$ python -q
>>> import numpy as np
>>> np.set_printoptions(precision=3, suppress=True, linewidth=200, legacy="1.25")
>>> rng = np.random.default_rng(1845)
>>> K = np.triu(rng.random((8, 8)) < 0.3, 1).astype(int)
>>> K = K + K.T
>>> print(K)
[[0 1 0 1 1 1 0 0]
 [1 0 0 0 0 1 1 0]
 [0 0 0 1 0 0 0 0]
 [1 0 1 0 0 1 0 0]
 [1 0 0 0 0 1 0 0]
 [1 1 0 1 1 0 1 0]
 [0 1 0 0 0 1 0 1]
 [0 0 0 0 0 0 1 0]]
>>> print(np.linalg.matrix_rank(K, rtol=0.1))
7
>>> print(np.linalg.cond(K) > 100)
True
>>> print([round(float(x), 3) for x in np.linalg.svd(K, compute_uv=False)[:3]])
[3.341, 2.114, 1.771]
>>> print(round(float(np.linalg.norm(K, 2) / np.linalg.norm(K)), 3))
0.712
>>> idx = rng.permutation(8)
>>> print(idx)
[4 5 2 7 6 3 1 0]
>>> M2 = K[idx][:, idx]
>>> print(M2)
[[0 1 0 0 0 0 0 1]
 [1 0 0 0 1 1 1 1]
 [0 0 0 0 0 1 0 0]
 [0 0 0 0 1 0 0 0]
 [0 1 0 1 0 0 1 0]
 [0 1 1 0 0 0 0 1]
 [0 1 0 0 1 0 0 1]
 [1 1 0 0 0 1 1 0]]
>>> print(np.trace(M2))
0
>>> print(np.round(np.sort(np.abs(np.linalg.eigvals(M2))), 3) + 0)
[0.    0.653 0.711 0.802 1.288 1.771 2.114 3.341]
>>> print(K @ K)
[[4 1 1 1 1 3 2 0]
 [1 3 0 2 2 2 1 1]
 [1 0 1 0 0 1 0 0]
 [1 2 0 3 2 1 1 0]
 [1 2 0 2 2 1 1 0]
 [3 2 1 1 1 5 1 1]
 [2 1 0 1 1 1 3 0]
 [0 1 0 0 0 1 0 1]]
>>> K.inv()
Traceback (most recent call last):
  File "<python-input-17>", line 1, in <module>
    K.inv()
    ^^^^^
AttributeError: 'numpy.ndarray' object has no attribute 'inv'
>>> print(round(np.linalg.det(K), 3))
0.0
>>> print(round(float(np.abs(np.linalg.eigvals(K)).max()), 3))
3.341
>>> print(np.allclose(K, K.T))
True
>>> print(np.trace(K))
0
>>> np.linalg.determinant(K)
Traceback (most recent call last):
  File "<python-input-22>", line 1, in <module>
    np.linalg.determinant(K)
    ^^^^^^^^^^^^^^^^^^^^^
AttributeError: module 'numpy.linalg' has no attribute 'determinant'
>>> Z = np.sign(np.array([[1, -3, 0], [1, -2, 3], [0, -1, -1]]))
>>> M2 = (np.tril(Z, -1) + np.eye(3)) @ (np.triu(Z, 1) + np.eye(3))
>>> w = np.array([2, 0, -5])
>>> W0 = np.rint(M2 * w @ np.linalg.inv(M2)) + 0
>>> print(W0)
[[ 2.  0. -2.]
 [ 7. -5. -7.]
 [ 0.  0.  0.]]
>>> rk = np.linalg.matrix_rank(W0)
>>> print(rk)
2
>>> ns = np.linalg.svd(W0)[2][rk:].T
>>> print(np.allclose(W0 @ ns, 0))
True
>>> print(np.round(W0 @ ns, 3) + 0)
[[0.]
 [0.]
 [0.]]
>>> print([int(np.linalg.matrix_rank(W0[:, :j + 1])) for j in range(3)])
[1, 2, 2]
>>> print([int(np.linalg.matrix_rank(W0[:i])) for i in range(1, len(W0) + 1)])
[1, 2, 2]
>>> print(ns.shape)
(3, 1)
>>> gram = W0.T @ W0
>>> print(np.diag(gram))
[53. 25. 53.]
>>> print(np.linalg.svd(W0, compute_uv=False) ** 2)
[129.455   1.545   0.   ]
>>> print(np.trace(gram), (W0 ** 2).sum())
131.0 131.0
>>> U, sig, Vh = np.linalg.svd(K)
>>> evecs = Vh[:(sig > 1e-8).sum()]
>>> x = K[3] + 5 * K[2] + rng.integers(2) * np.eye(8)[7]
>>> print(x)
[1. 0. 1. 5. 0. 1. 0. 0.]
>>> print(np.round(evecs.T @ evecs, 3) + 0)
[[ 1.     0.     0.     0.     0.     0.     0.     0.   ]
 [ 0.     0.667  0.     0.     0.333  0.     0.     0.333]
 [ 0.     0.     1.     0.     0.     0.     0.     0.   ]
 [ 0.     0.     0.     1.     0.     0.     0.     0.   ]
 [ 0.     0.333  0.     0.     0.667  0.     0.    -0.333]
 [ 0.     0.     0.     0.     0.     1.     0.     0.   ]
 [ 0.     0.     0.     0.     0.     0.     1.     0.   ]
 [ 0.     0.333  0.     0.    -0.333  0.     0.     0.667]]
>>> print(np.allclose(evecs.T @ evecs @ x, x))
True
>>> print(np.linalg.matrix_rank(np.vstack([K, x])))
7
>>> M2 = np.array([[2, -3, -1], [-3, -2, -4], [-3, 3, -2]])
>>> print(np.einsum("ik,kj->ji", W0, M2))
[[ 10.  50.   0.]
 [-12. -32.   0.]
 [  2.  27.   0.]]
>>> print(np.einsum("ij->j", W0))
[ 9. -5. -9.]
>>> print(np.linalg.matrix_rank(np.vstack([W0, M2.T])))
3
>>> print(np.linalg.matrix_rank(W0 @ M2))
2
>>> print(W0 @ M2)
[[ 10. -12.   2.]
 [ 50. -32.  27.]
 [  0.   0.   0.]]
>>> m1 = np.loadtxt("layer14.csv", delimiter=",")
>>> print(m1)
[[  2.214   2.96    1.33    4.102   3.99   -2.764  -4.155]
 [  4.254   5.297   2.043   7.49    7.411  -5.438  -7.297]
 [ -1.208  -1.575  -0.551  -2.263  -2.227   1.569   2.114]
 [  3.282   4.27    1.622   6.018   5.869  -4.046  -5.968]
 [ -1.137  -1.317  -0.625  -2.099  -2.067   1.292   2.011]
 [  0.69    0.988   0.281   1.226   1.206  -1.     -1.241]
 [ -2.119  -2.748  -1.024  -3.784  -3.779   2.677   3.854]
 [  3.844   4.503   1.628   6.796   6.641  -4.626  -6.48 ]
 [  0.455   0.506   0.147   0.729   0.589  -0.549  -0.529]
 [  0.981   1.585   0.798   1.983   2.158  -1.369  -1.986]
 [  2.084   2.63    1.037   3.573   3.749  -2.575  -3.612]
 [ -2.264  -2.88   -1.274  -4.138  -4.191   2.907   4.309]
 [ -3.124  -3.833  -1.599  -5.445  -5.334   3.804   5.324]
 [  0.957   0.996   0.566   1.699   1.575  -1.163  -1.418]
 [ -8.605 -10.446  -4.167 -14.626 -14.809  10.52   14.716]
 [  3.034   4.237   1.581   5.824   5.829  -4.086  -5.7  ]
 [ -1.029  -1.498  -0.462  -2.045  -2.052   1.404   2.2  ]
 [ -7.517  -9.051  -3.551 -12.905 -12.865   9.029  12.831]
 [ -1.912  -2.566  -0.885  -3.483  -3.36    2.274   3.246]
 [ -0.04    0.019   0.135   0.201  -0.181   0.035   0.233]
 [  5.052   6.251   2.594   8.716   8.836  -6.26   -8.687]
 [ -4.457  -5.459  -2.145  -7.636  -7.658   5.263   7.92 ]
 [ -0.327  -0.61   -0.104  -0.399  -0.509   0.372   0.591]
 [ -2.438  -3.147  -1.377  -4.338  -4.562   3.246   4.302]
 [ -3.555  -4.178  -1.677  -6.082  -5.876   4.415   6.083]
 [ -2.798  -3.456  -1.437  -4.815  -4.914   3.527   4.81 ]
 [  3.64    4.453   1.915   6.433   6.164  -4.668  -6.322]
 [  5.373   6.732   2.732   9.237   9.283  -6.73   -9.183]
 [  6.2     7.869   3.092  10.847  10.795  -7.748 -10.996]
 [ -2.475  -3.148  -1.381  -4.371  -4.318   3.336   4.267]
 [  4.51    5.575   2.166   7.73    7.762  -5.445  -7.725]
 [  6.576   8.143   3.024  11.529  11.356  -8.193 -11.417]
 [  6.116   7.714   3.238  10.466  10.633  -7.328 -10.729]
 [  1.227   1.634   0.744   2.361   2.29   -1.743  -2.219]]
>>> hat = m1 @ np.linalg.solve(m1.T @ m1, m1.T)
>>> print(np.round(np.linalg.eigvalsh(hat), 3) + 0)
[0. 0. 0. 0. 0. 0. 0. 0. 0. 0. 0. 0. 0. 0. 0. 0. 0. 0. 0. 0. 0. 0. 0. 0. 0. 0. 0. 1. 1. 1. 1. 1. 1. 1.]
>>> print(np.allclose(hat @ hat, hat))
True
